In [1]: import numpy as np

In [2]: np.set_printoptions(precision=3, suppress=True, linewidth=140, legacy="1.25")

In [3]: rd = lambda a: np.round(a, 3) + 0

In [4]: X = np.load("x.npy")

In [5]: print(X)
[[ 8 -6  0  0  0  0]
 [-3  2  0  0  0  0]
 [ 3  3  0  0  0  0]
 [ 0  0  8 -6  0  0]
 [ 0  0 -3  2  0  0]
 [ 0  0  3  3  0  0]
 [ 0  0  0  0  8 -6]
 [ 0  0  0  0 -3  2]
 [ 0  0  0  0  3  3]]

In [6]: B = np.array([[0, 1], [0, 1], [-3, -1], [-3, 1], [0, 0], [1, 3]])

In [7]: print(np.einsum("ik,kj->ij", X, B))
[[  0   2]
 [  0  -1]
 [  0   6]
 [ -6 -14]
 [  3   5]
 [-18   0]
 [ -6 -18]
 [  2   6]
 [  3   9]]

In [8]: print(np.linalg.matrix_rank(np.vstack([X, B.T])))
6

In [9]: print(np.einsum("ij,ij->i", X, X))
[100  13  18 100  13  18 100  13  18]

In [10]: print(np.linalg.matrix_rank(X @ B))
2

In [11]: print(np.einsum("ik,kj->ji", X, B))
[[  0   0   0  -6   3 -18  -6   2   3]
 [  2  -1   6 -14   5   0 -18   6   9]]

In [12]: B = X / np.sqrt((X ** 2).mean(axis=1, keepdims=True))

In [13]: print(np.linalg.matrix_rank(B) == np.linalg.matrix_rank(X))
True

In [14]: print(np.linalg.matrix_rank(X - X.mean(axis=1, keepdims=True)))
5

In [15]: print(rd(B[5]))
[0.    0.    1.732 1.732 0.    0.   ]

In [16]: T = np.stack([X, 3 * X, X[::-1]])

In [17]: print(T.sum(axis=0))
[[ 32 -24   0   0   3   3]
 [-12   8   0   0  -3   2]
 [ 12  12   0   0   8  -6]
 [  0   0  35 -21   0   0]
 [  0   0 -15  10   0   0]
 [  0   0  20   6   0   0]
 [  3   3   0   0  32 -24]
 [ -3   2   0   0 -12   8]
 [  8  -6   0   0  12  12]]

In [18]: print((T @ X.T).shape)
(3, 9, 9)

In [19]: print(np.linalg.matrix_rank(T))
[6 6 6]

In [20]: x0 = np.array([2, 3, 1, 2, 3, 3])

In [21]: y = X @ x0

In [22]: beta, lr = np.zeros(6), 1 / np.linalg.norm(X, 2) ** 2

In [23]: for i in range(20):
    ...:     beta -= lr * X.T @ (X @ beta - y)
    ...:     if i % 5 == 0: print(i, round(np.linalg.norm(X @ beta - y), 3))
    ...: 
0 21.058
5 9.077
10 3.913
15 1.687

In [24]: print(rd(beta))
[1.929 2.898 0.956 1.937 2.917 2.882]

In [25]: print(rd(np.linalg.cond(X)))
2.541
